In [1]: import numpy as np

In [2]: import numpy.linalg as la

In [3]: np.set_printoptions(suppress=True, linewidth=140)

In [4]: feats = np.load("data.npy")

In [5]: print(feats)
[[  8.345  10.874  -9.407]
 [ -3.272 -13.271  -5.877]
 [ -2.76  -14.111  -6.328]
 [  7.578  10.448  -9.576]
 [  6.539   8.629  -9.079]
 [ -1.737 -12.249  -4.346]
 [  9.178   9.141  -9.797]
 [ -9.905   0.57    3.784]
 [  7.164   8.337 -10.591]
 [  9.869  10.603 -10.639]
 [-10.455   3.79    3.789]
 [  7.294   8.922 -10.676]
 [ -1.767 -12.701  -4.226]
 [ -2.572 -14.101  -7.092]
 [ -3.403 -13.675  -5.929]
 [  8.457   8.662 -10.94 ]
 [ -3.168 -14.432  -7.084]
 [ -3.27  -12.917  -5.722]
 [ -2.608 -13.638  -6.598]
 [ -2.781 -10.109  -6.14 ]]

In [6]: rng = np.random.default_rng(67221)

In [7]: B = feats + rng.integers(-2, 3, (20, 2)) @ rng.integers(-2, 3, (2, 3))

In [8]: print(B.round(3))
[[  7.345  12.874 -11.407]
 [ -1.272 -14.271  -3.877]
 [ -8.76   -8.111 -14.328]
 [  5.578  11.448 -11.576]
 [  8.539   7.629  -7.079]
 [ -4.737 -12.249  -6.346]
 [ 12.178   6.141  -5.797]
 [ -7.905  -3.43    7.784]
 [ 11.164   6.337  -6.591]
 [  9.869   7.603  -8.639]
 [-10.455   0.79    5.789]
 [  2.294  12.922 -16.676]
 [ -5.767 -10.701  -8.226]
 [ -4.572 -16.101  -7.092]
 [ -4.403 -14.675  -5.929]
 [  9.457   9.662 -10.94 ]
 [ -2.168 -13.432  -7.084]
 [ -8.27   -8.917 -11.722]
 [ -5.608 -13.638  -8.598]
 [ -4.781  -9.109  -8.14 ]]

In [9]: print(np.round(B - feats, 3))
[[-1.  2. -2.]
 [ 2. -1.  2.]
 [-6.  6. -8.]
 [-2.  1. -2.]
 [ 2. -1.  2.]
 [-3.  0. -2.]
 [ 3. -3.  4.]
 [ 2. -4.  4.]
 [ 4. -2.  4.]
 [ 0. -3.  2.]
 [ 0. -3.  2.]
 [-5.  4. -6.]
 [-4.  2. -4.]
 [-2. -2.  0.]
 [-1. -1.  0.]
 [ 1.  1.  0.]
 [ 1.  1.  0.]
 [-5.  4. -6.]
 [-3.  0. -2.]
 [-2.  1. -2.]]

In [10]: d = la.norm(feats[:, None] - feats[None], axis=-1)

In [11]: print(la.matrix_rank(d ** 2))
5

In [12]: print(d[1].round(6).argsort(kind="stable")[:4])
[ 1 17 14 18]

In [13]: print(d[:5, :5].round(3))
[[ 0.    27.026 27.515  0.893  2.9  ]
 [27.026  0.     1.082 26.344 24.21 ]
 [27.515  1.082  0.    26.843 24.721]
 [ 0.893 26.344 26.843  0.     2.153]
 [ 2.9   24.21  24.721  2.153  0.   ]]

In [14]: P = feats @ la.solve(feats.T @ feats, feats.T)

In [15]: print(np.allclose(P @ P, P))
True

In [16]: print(np.round(la.eigvalsh(P), 3) + 0)
[0. 0. 0. 0. 0. 0. 0. 0. 0. 0. 0. 0. 0. 0. 0. 0. 0. 1. 1. 1.]

In [17]: print(np.round(P @ feats[:, 0], 3))
[  8.345  -3.272  -2.76    7.578   6.539  -1.737   9.178  -9.905   7.164   9.869 -10.455   7.294  -1.767  -2.572  -3.403   8.457  -3.168
  -3.27   -2.608  -2.781]

In [18]: print(round(np.trace(P), 3))
3.0

In [19]: C = feats[[2, 5]].astype(float)

In [20]: for _ in range(5):
    ...:     idx = la.norm(feats[:, None] - C, axis=-1).argmin(axis=1)
    ...:     C = np.array([feats[idx == j].mean(axis=0) for j in range(2)])
    ...: 

In [21]: print(idx)
[1 0 0 1 1 0 1 0 1 1 0 1 0 0 0 1 0 0 0 0]

In [22]: print(C.round(3))
[[ -3.975 -10.57   -4.314]
 [  8.053   9.452 -10.088]]

In [23]: print(np.round(C[1] - C[0], 3))
[12.028 20.022 -5.774]

In [24]: print(np.abs(C[1] - C[0]).argmax())
1

In [25]: x0 = np.array([-1, -1, -2])

In [26]: print(np.round((C * x0).sum(axis=1), 3))
[23.173  2.671]

In [27]: print(np.round(C * x0, 3))
[[ 3.975 10.57   8.628]
 [-8.053 -9.452 20.176]]

In [28]: print(np.round(C @ (2 * x0), 3))
[46.347  5.342]

In [29]: A = np.loadtxt("x.csv", delimiter=",")

In [30]: print(A)
[[ 1. -2.  4.]
 [ 1. -1.  1.]
 [ 1.  0.  0.]
 [ 1.  1.  1.]]

In [31]: Q, R = la.qr(A)

In [32]: print(np.round(Q.T @ Q, 3) + 0)
[[1. 0. 0.]
 [0. 1. 0.]
 [0. 0. 1.]]

In [33]: print(np.trace(Q @ Q.T))
3.0

In [34]: print(Q.round(3))
[[-0.5   -0.671  0.5  ]
 [-0.5   -0.224 -0.5  ]
 [-0.5    0.224 -0.5  ]
 [-0.5    0.671  0.5  ]]

In [35]: print(Q.shape, R.shape)
(4, 3) (3, 3)

In [36]: x0 = np.array([6, -7, 4])

In [37]: target = Q @ x0

In [38]: print(target.round(3))
[ 3.696 -3.435 -6.565 -5.696]

In [39]: target = target + 0.3 * rng.normal(size=4)

In [40]: print(target.round(3))
[ 3.99  -3.224 -6.666 -5.277]

In [41]: coef, *_ = la.lstsq(Q, target)

In [42]: print(coef.round(3))
[ 5.588 -6.986  4.302]

In [43]: mat = np.load("arr.npy")

In [44]: print(mat)
[[  4  -9  12 -19]
 [  0   0   0   0]
 [ 20   6  12   4]]

In [45]: # rows and columns are dependent

In [46]: print(la.cond(mat) > 100)
True

In [47]: print(np.argsort(-la.norm(mat, axis=0).round(6), kind="stable")[:3])
[0 3 2]

In [48]: T = np.stack([mat, -2 * mat, mat[::-1]])

In [49]: print(T.shape)
(3, 3, 4)

In [50]: print(la.matrix_rank(T))
[2 2 2]

In [51]: T = np.stack([A, -3 * A, A[::-1]])

In [52]: print(la.matrix_rank(T.reshape(3, -1)))
2

In [53]: print(np.round(la.norm(T, axis=(1, 2)), 3))
[ 5.292 15.875  5.292]

In [54]: print(la.matrix_rank(T))
[3 3 3]

In [55]: print(T.sum(axis=0))
[[-1.  5. -7.]
 [-1.  2. -2.]
 [-1. -1.  1.]
 [-1. -4.  2.]]

In [56]: B = mat[0, 0] * mat[1:] - np.outer(mat[1:, 0], mat[0])

In [57]: print(B)
[[   0    0    0    0]
 [   0  204 -192  396]]

In [58]: print(mat[:, 0] / mat[0, 0])
[1. 0. 5.]

In [59]: print(la.matrix_rank(B), la.matrix_rank(mat))
1 2

In [60]: F = np.loadtxt("run18.csv", delimiter=",")

In [61]: print(F)
[[-0.275 39.38  19.09 ]
 [-0.697 39.825 18.219]
 [ 5.79  33.099 30.173]
 [ 0.822 40.016 16.581]
 [-0.728 40.681 19.994]
 [ 7.301 35.394 30.749]
 [-0.708 38.322 18.082]
 [ 0.299 39.798 16.508]
 [ 6.991 36.186 32.896]
 [ 0.109 40.903 17.054]
 [-0.358 40.093 16.875]
 [-1.05  40.111 17.211]
 [ 1.008 40.263 18.942]
 [ 1.142 39.031 17.714]
 [ 7.107 33.45  31.982]
 [-1.254 39.509 17.519]
 [ 5.331 34.044 34.313]
 [ 1.53  42.058 19.481]
 [ 0.163 40.924 17.402]
 [-0.415 41.402 18.264]
 [ 0.671 38.75  18.112]
 [ 5.342 35.014 32.406]
 [ 6.469 34.372 31.163]
 [ 6.583 35.802 31.359]]

In [62]: B = F / la.norm(F, axis=1, keepdims=True)

In [63]: C2 = B @ B.T

In [64]: print(np.round(la.norm(B, axis=1), 3))
[1. 1. 1. 1. 1. 1. 1. 1. 1. 1. 1. 1. 1. 1. 1. 1. 1. 1. 1. 1. 1. 1. 1. 1.]

In [65]: print(C2[2].round(3))
[0.95  0.942 1.    0.935 0.95  0.999 0.946 0.934 1.    0.934 0.934 0.934 0.95  0.947 0.999 0.937 0.999 0.95  0.936 0.939 0.949 1.    1.
 1.   ]

In [66]: print((C2 - 2 * np.eye(24)).round(6).argmax(axis=1))
[ 4  6 22  7  0 23  1  9 22  7  9 15 20 17  8 11 21 13  9  1 12  2  8 22]

In [67]: def softmax(z):
    ...:     e = np.exp(z - z.max(axis=-1, keepdims=True))
    ...:     return e / e.sum(axis=-1, keepdims=True)
    ...: 

In [68]: print(np.round(softmax(F).sum(axis=1), 3))
[1. 1. 1. 1. 1. 1. 1. 1. 1. 1. 1. 1. 1. 1. 1. 1. 1. 1. 1. 1. 1. 1. 1. 1.]

In [69]: print(np.round(softmax(F[9] + -3), 3) + 0)
[0. 1. 0.]

In [70]: scores = F @ F.T / np.sqrt(3)

In [71]: print(softmax(scores).round(6).argmax(axis=1))
[ 8  8  8 17  8  8  8 17  8 17 17 17  8  8  8 17  8  8 17 17  8  8  8  8]

In [72]: C2 = np.cov(F, rowvar=False)

In [73]: print(np.round(F.std(axis=0), 3))
[3.094 2.726 6.66 ]

In [74]: print(np.round(la.eigvalsh(C2)[::-1], 3))
[62.049  1.181  0.798]

In [75]: print(np.round(np.corrcoef(F[:, 2], F[:, 0])[0, 1], 3))
0.951

In [76]: print(np.round(np.polyfit(F[:, 2], F[:, 0], 1), 3))
[ 0.442 -7.845]

In [77]: print(C2.round(3))
[[  9.988  -7.741  20.446]
 [ -7.741   7.754 -17.233]
 [ 20.446 -17.233  46.286]]

In [78]: vals, evecs = la.eigh(C2)

In [79]: print(np.round(np.abs(evecs[:, -1]), 3))
[0.387 0.329 0.861]

In [80]: print((vals > 1e-8).sum(), (vals < -1e-8).sum())
3 0

In [81]: d = la.norm(F[:, None] - F[None], axis=-1)

In [82]: print(la.matrix_rank(d ** 2))
5

In [83]: print(d.shape)
(24, 24)

In [84]: print(np.unravel_index(d.round(6).argmax(), d.shape))
(np.int64(7), np.int64(16))

In [85]: print(d[1].round(6).argsort(kind="stable")[:4])
[ 1 15  0 11]

In [86]: print((d + 1e9 * np.eye(24)).round(6).argmin(axis=1))
[ 1 15 22  7  0 23 15  3 23 18 11 15  0 20 22 11 21 12  9 18 13 22  5  5]

In [87]: m1 = np.load("sample0.npy")

In [88]: print(m1)
[[ 25   0  15]
 [ 40   0  24]
 [ 35   0  21]
 [-45   0 -27]]

In [89]: U, sv, vt = la.svd(mat)

In [90]: evecs = vt[:(sv > 1e-8).sum()]

In [91]: x0 = mat[0] + 4 * mat[2] + rng.integers(2) * np.eye(4)[1]

In [92]: print(x0)
[84. 16. 60. -3.]

In [93]: print(np.round(la.norm(x0 - evecs.T @ evecs @ x0), 3))
0.878

In [94]: print(np.round(evecs.T @ evecs, 3))
[[ 0.672  0.187  0.417  0.106]
 [ 0.187  0.229 -0.05   0.373]
 [ 0.417 -0.05   0.416 -0.257]
 [ 0.106  0.373 -0.257  0.683]]

In [95]: B = m1 / np.sqrt((m1 ** 2).mean(axis=1, keepdims=True))

In [96]: print(np.round(la.norm(B, axis=1), 3))
[1.732 1.732 1.732 1.732]

In [97]: print(np.round(m1 @ la.pinv(m1) @ m1, 3))
[[ 25.   0.  15.]
 [ 40.   0.  24.]
 [ 35.   0.  21.]
 [-45.   0. -27.]]

In [98]: print(np.allclose(m1[:-1].T @ la.lstsq(m1[:-1].T, m1[-1])[0], m1[-1]))
True

In [99]: print(np.argsort(-la.norm(m1, axis=0).round(6), kind="stable")[:3])
[0 2 1]

In [100]: print([round(float(x), 3) for x in la.svd(m1, compute_uv=False)[:3]])
[86.29, 0.0, 0.0]

In [101]: print(round(la.norm(m1, 2) / la.norm(m1), 3))
1.0

In [102]: print(la.matrix_rank(m1, rtol=0.1))
1

In [103]: C2 = m1.T @ m1

In [104]: print(la.matrix_rank(C2))
1

In [105]: print(np.round(la.eigvalsh(C2)[::-1], 3) + 0)
[7446.    0.    0.]

In [106]: print((m1 @ m1.T).shape)
(4, 4)

In [107]: print(np.round(la.svd(m1, compute_uv=False) ** 2, 3) + 0)
[7446.    0.    0.]

In [108]: print(np.allclose(C2, C2.T))
True
